$ python3 -q
>>> import numpy as np
>>> import numpy.linalg as la
>>> np.set_printoptions(suppress=True, linewidth=160)
>>> arr = np.load("m.npy")
>>> print(arr)
[[10  6 10  7 11]
 [ 6 12 13 11  5]
 [10 13 10 11 12]
 [ 7 11 11  0  6]
 [11  5 12  6 18]]
>>> print(round(la.norm(arr) ** 2 / la.norm(arr, 2) ** 2, 3))
1.098
>>> print(round(float(la.norm(arr, 1)), 3), round(la.norm(arr, np.inf), 3))
56.0 56.0
>>> print(np.round(la.norm(arr, axis=1), 3))
[20.149 22.249 25.179 18.083 25.495]
>>> print(np.round(la.norm(arr, "nuc"), 3))
73.435
>>> print(round(float(la.norm(arr[2], 1)), 3), round(float(la.norm(arr[2], np.inf)), 3))
56.0 13.0
>>> print(round(la.norm(arr, 2), 3))
47.822
>>> print(la.norm(arr, axis=1).argmax())
4
>>> print(np.all(la.eigvalsh(arr) > 0))
False
>>> A2 = arr / np.sqrt((arr ** 2).mean(axis=1, keepdims=True))
>>> print(la.matrix_rank(arr - arr.mean(axis=1, keepdims=True)))
4
>>> print(la.matrix_rank(A2) == la.matrix_rank(arr))
True
>>> print(A2[4].round(3))
[0.965 0.439 1.052 0.526 1.579]
>>> print(np.round(la.norm(A2, axis=1), 3))
[2.236 2.236 2.236 2.236 2.236]
>>> rng = np.random.default_rng(97457)
>>> A2 = arr + rng.integers(-2, 3, (5, 1)) @ rng.integers(-2, 3, (1, 5))
>>> print(A2)
[[10  6 10  7 11]
 [ 8 12 13 13  6]
 [10 13 10 11 12]
 [ 7 11 11  0  6]
 [ 9  5 12  4 17]]
>>> print(A2 - arr)
[[ 0  0  0  0  0]
 [ 2  0  0  2  1]
 [ 0  0  0  0  0]
 [ 0  0  0  0  0]
 [-2  0  0 -2 -1]]
>>> mat = np.array([[0, 0, 0, 0, 0],
...     [0, 0, 0, 0, 0],
...     [0, 0, 0, 0, 0],
...     [0, 0, 0, 1, 0],
...     [0, 0, 0, 0, 1]])
>>> print(mat)
[[0 0 0 0 0]
 [0 0 0 0 0]
 [0 0 0 0 0]
 [0 0 0 1 0]
 [0 0 0 0 1]]
>>> U, sig, VT = la.svd(mat)
>>> vecs = VT[:(sig > 1e-8).sum()]
>>> vec = mat[1] + -1 * mat[2] + rng.integers(2) * np.eye(5)[1]
>>> print(vec)
[0. 1. 0. 0. 0.]
>>> print(np.diag(vecs.T @ vecs))
[0. 0. 0. 1. 1.]
>>> print(la.matrix_rank(np.vstack([mat, vec])))
3
>>> print(np.round(np.sort(np.abs(la.eigvals(mat))), 3))
[0. 0. 0. 1. 1.]
>>> print((mat + mat.T) / 2)
[[0. 0. 0. 0. 0.]
 [0. 0. 0. 0. 0.]
 [0. 0. 0. 0. 0.]
 [0. 0. 0. 1. 0.]
 [0. 0. 0. 0. 1.]]
>>> print(mat @ mat)
[[0 0 0 0 0]
 [0 0 0 0 0]
 [0 0 0 0 0]
 [0 0 0 1 0]
 [0 0 0 0 1]]
>>> print(la.matrix_power(mat, 2))
[[0 0 0 0 0]
 [0 0 0 0 0]
 [0 0 0 0 0]
 [0 0 0 1 0]
 [0 0 0 0 1]]
>>> la.determinant(mat)
Traceback (most recent call last):
  File "<python-input-34>", line 1, in <module>
    la.determinant(mat)
    ^^^^^^^^^^^^^^
AttributeError: module 'numpy.linalg' has no attribute 'determinant'
>>> mat.inv()
Traceback (most recent call last):
  File "<python-input-35>", line 1, in <module>
    mat.inv()
    ^^^^^^^
AttributeError: 'numpy.ndarray' object has no attribute 'inv'
>>> print(np.allclose(mat @ mat.T, mat.T @ mat))
True
>>> print((la.matrix_power((mat != 0) + (mat.T != 0) + np.eye(5), 5) > 0).astype(int))
[[1 0 0 0 0]
 [0 1 0 0 0]
 [0 0 1 0 0]
 [0 0 0 1 0]
 [0 0 0 0 1]]
>>> print((mat != 0).astype(int))
[[0 0 0 0 0]
 [0 0 0 0 0]
 [0 0 0 0 0]
 [0 0 0 1 0]
 [0 0 0 0 1]]
>>> print(np.round(np.sort(la.eigvals(mat).real), 3))
[0. 0. 0. 1. 1.]
>>> print(mat @ mat)
[[0 0 0 0 0]
 [0 0 0 0 0]
 [0 0 0 0 0]
 [0 0 0 1 0]
 [0 0 0 0 1]]
>>> W0 = np.loadtxt("run18.csv", delimiter=",")
>>> print(W0)
[[1.    0.9   0.81  0.729]
 [0.9   1.    0.9   0.81 ]
 [0.81  0.9   1.    0.9  ]
 [0.729 0.81  0.9   1.   ]]
>>> w1 = np.array([[2, 2, 1, -1, -1],
...     [1, 2, 1, -1, 2],
...     [0, -2, -1, -1, 1],
...     [2, -2, 0, 1, 1]])
>>> beta = np.array([-4, 1, -2, 5, 0])
>>> H = np.maximum(W0 @ w1 + beta, 0)
>>> print(la.matrix_rank(H))
4
>>> Z = np.array([[9, -2], [7, 2], [9, 0], [6, -1], [4, 7]])
>>> print((H @ Z).round(6).argmax(axis=1))
[0 0 0 0]
>>> print(np.round(H @ Z, 3))
[[42.746 16.082]
 [42.74  18.58 ]
 [37.92  17.64 ]
 [36.888 15.996]]
>>> U, sig, VT = la.svd(W0)
>>> print(np.argmax(sig[:-1] / (sig[1:] + 1e-6)) + 1)
1
>>> print(sig.round(3))
[3.527 0.31  0.102 0.061]
>>> A2 = U[:, :1] @ np.diag(sig[:1]) @ VT[:1]
>>> print(round(float(la.norm(W0 - A2, 2)), 3), np.round(sig[1], 3))
0.31 0.31
>>> print(np.round(la.norm(W0 - A2) / la.norm(W0), 3))
0.094
>>> print(A2.round(3))
[[0.838 0.881 0.881 0.838]
 [0.881 0.926 0.926 0.881]
 [0.881 0.926 0.926 0.881]
 [0.838 0.881 0.881 0.838]]
>>> print(la.matrix_rank(A2))
1
>>> w, vecs = la.eig(W0)
>>> print(round(float(np.prod(w)), 3))
0.007
>>> print(np.round(np.sort(la.eigvals(W0 @ W0)), 3))
[ 0.004  0.01   0.096 12.437]
>>> print(np.round(np.sort(la.eigvals(W0.T)), 3))
[0.061 0.102 0.31  3.527]
>>> feats = np.load("out6.npy")
>>> print(feats)
[[1 0 0 0 0]
 [9 1 0 0 0]
 [1 0 1 0 0]
 [3 1 5 1 0]
 [2 7 1 1 1]]
>>> idx = rng.permutation(5)
>>> print(idx)
[1 0 2 3 4]
>>> A2 = feats[idx][:, idx]
>>> print(np.diag(A2))
[1 1 1 1 1]
>>> print(A2)
[[1 9 0 0 0]
 [0 1 0 0 0]
 [0 1 1 0 0]
 [1 3 5 1 0]
 [7 2 1 1 1]]
>>> print(np.trace(A2))
5
>>> A2.inv()
Traceback (most recent call last):
  File "<python-input-70>", line 1, in <module>
    A2.inv()
    ^^^^^^
AttributeError: 'numpy.ndarray' object has no attribute 'inv'
>>> F = np.load("a.npy")
>>> print(F)
[[-2. -2.  2. -2.]
 [-4. -2.  4. -4.]
 [-4. -2.  4. -4.]
 [ 0.  0.  0.  0.]]
>>> rank = la.matrix_rank(F)
>>> print(rank)
2
>>> ns = la.svd(F)[2][rank:].T
>>> print(ns.shape)
(4, 2)
>>> print(np.round(F @ ns, 3) + 0)
[[0. 0.]
 [0. 0.]
 [0. 0.]
 [0. 0.]]
>>> print([int(la.matrix_rank(np.delete(F, i, axis=0))) for i in range(4)])
[1, 2, 2, 2]
>>> print(la.matrix_rank(F.T @ F), la.matrix_rank(F @ F.T))
2 2
>>> print(np.round(np.sort(np.abs(la.eigvals(F))), 3) + 0)
[0. 0. 2. 2.]
>>> print(round(float(la.det(F)), 3))
0.0
>>> print((F + F.T) / 2)
[[-2. -3. -1. -1.]
 [-3. -2.  1. -2.]
 [-1.  1.  4. -2.]
 [-1. -2. -2.  0.]]
>>> print(F @ F)
[[ 4.  4. -4.  4.]
 [ 0.  4.  0.  0.]
 [ 0.  4.  0.  0.]
 [ 0.  0.  0.  0.]]
>>> U, sig, VT = la.svd(F)
>>> vecs = VT[:(sig > 1e-8).sum()]
>>> vec = F[3] + 4 * F[2] + rng.integers(2) * np.eye(4)[2]
>>> print(vec)
[-16.  -8.  16. -16.]
>>> print(np.allclose(vecs.T @ vecs @ vec, vec))
True
>>> print(np.round(vecs.T @ vecs, 3) + 0)
[[ 0.333  0.    -0.333  0.333]
 [ 0.     1.     0.     0.   ]
 [-0.333  0.     0.333 -0.333]
 [ 0.333  0.    -0.333  0.333]]
>>> print(np.round(np.diag(vecs.T @ vecs), 3))
[0.333 1.    0.333 0.333]
>>> J = np.load("dump.npy")
>>> print(J)
[[5. 0. 0. 0. 4.]
 [0. 5. 4. 4. 0.]
 [0. 4. 5. 4. 0.]
 [0. 4. 4. 5. 0.]
 [4. 0. 0. 0. 5.]]
>>> w, vecs = la.eigh(J)
>>> vec = np.array([2, 3, 2, 3, 2])
>>> print(np.round(la.eigvalsh(J[1:, 1:]), 3))
[ 1.  1.  5. 13.]
>>> print(np.round(vecs * np.sqrt(w) @ vecs.T, 3))
[[2.    0.    0.    0.    1.   ]
 [0.    1.869 0.869 0.869 0.   ]
 [0.    0.869 1.869 0.869 0.   ]
 [0.    0.869 0.869 1.869 0.   ]
 [1.    0.    0.    0.    2.   ]]
>>> print(np.round(vecs * np.abs(w) @ vecs.T, 3))
[[5. 0. 0. 0. 4.]
 [0. 5. 4. 4. 0.]
 [0. 4. 5. 4. 0.]
 [0. 4. 4. 5. 0.]
 [4. 0. 0. 0. 5.]]
>>> print(np.abs(J).sum(axis=1).max(), np.abs(w).max())
13.0 13.0
>>> u = np.array([-2, 2, 2, -1, -1])
>>> A2 = J + np.outer(u, np.eye(5)[3])
>>> print(np.round(la.det(A2) / la.det(J), 3), round(1 + la.solve(J, u)[3], 3))
-0.923 -0.923
>>> hat = np.triu(np.array([[2, 3, -2, -1, 2],
...     [0, 3, -1, 3, 0],
...     [2, 0, -3, 1, -2],
...     [1, -1, -1, -3, -2],
...     [-2, -1, 1, -3, -1]]), 1) + np.eye(5)
>>> A2 = hat @ mat @ la.inv(hat)
>>> print(A2)
[[ 0.  0.  0. -1.  0.]
 [ 0.  0.  0.  3.  6.]
 [ 0.  0.  0.  1.  0.]
 [ 0.  0.  0.  1.  0.]
 [ 0.  0.  0.  0.  1.]]
>>> print(round(float(la.det(A2)), 3))
0.0
>>> A = np.loadtxt("layer12.csv", delimiter=",")
>>> print(A)
[[ 1.1  0.5  0.1  0.   0.3]
 [ 0.4 -0.2  1.1 -0.4 -1.7]
 [-0.3 -0.6 -0.4 -0.9 -0.4]
 [ 0.1 -0.5 -0.7  0.1  0.4]
 [ 0.5 -0.2 -0.8  2.  -1.1]
 [-1.  -0.1 -0.7  1.2  1.1]
 [-1.6  0.   0.7 -1.4  1.2]
 [-1.6 -2.  -0.5 -0.3  0.7]
 [-1.   0.1  0.9  0.4  0.8]
 [ 2.1  0.   4.8 -5.4  0. ]
 [-0.4 -0.8  1.8  0.9  0.2]
 [ 0.  -0.5 -0.1  3.2  0.2]
 [ 0.   0.9  0.8 -0.8 -2. ]
 [ 0.6  0.1  1.6  0.7 -0.5]
 [-1.6  0.2  0.8  0.2  0.1]
 [-2.1  0.1  0.   1.2  1.1]
 [-0.1  0.1  0.5  0.7 -1.6]
 [-0.1 -0.5 -0.1 -0.3  1.2]
 [ 0.2 -2.  -2.1 -1.  -2.5]
 [ 1.5 -0.7 -0.5 -0.6 -0.3]
 [ 1.9  0.1  0.3  0.5  0.8]
 [ 1.  -0.7  2.2 -1.1 -0.7]]
>>> A2 = W0 / np.sqrt((W0 ** 2).mean(axis=1, keepdims=True))
>>> print(la.matrix_rank(W0 - W0.mean(axis=1, keepdims=True)))
3
>>> print(A2[0].round(3))
[1.155 1.04  0.936 0.842]
>>> D = la.norm(A[:, None] - A[None], axis=-1)
>>> print(D[:5, :5].round(3))
[[0.    2.478 2.173 1.631 2.76 ]
 [2.478 0.    2.2   2.843 3.121]
 [2.173 2.2   0.    1.378 3.14 ]
 [1.631 2.843 1.378 0.    2.474]
 [2.76  3.121 3.14  2.474 0.   ]]
>>> print(np.flatnonzero(D[1] < D.mean() / 2))
[ 1 12 16]
>>> print(np.unravel_index(D.round(6).argmax(), D.shape))
(np.int64(9), np.int64(11))
>>> print((D + 1e9 * np.eye(22)).round(6).argmin(axis=1))
[20 12  3 17 11 15  8 17 14 21 13  4  1 10  8  5  1  3  2  0  0  1]
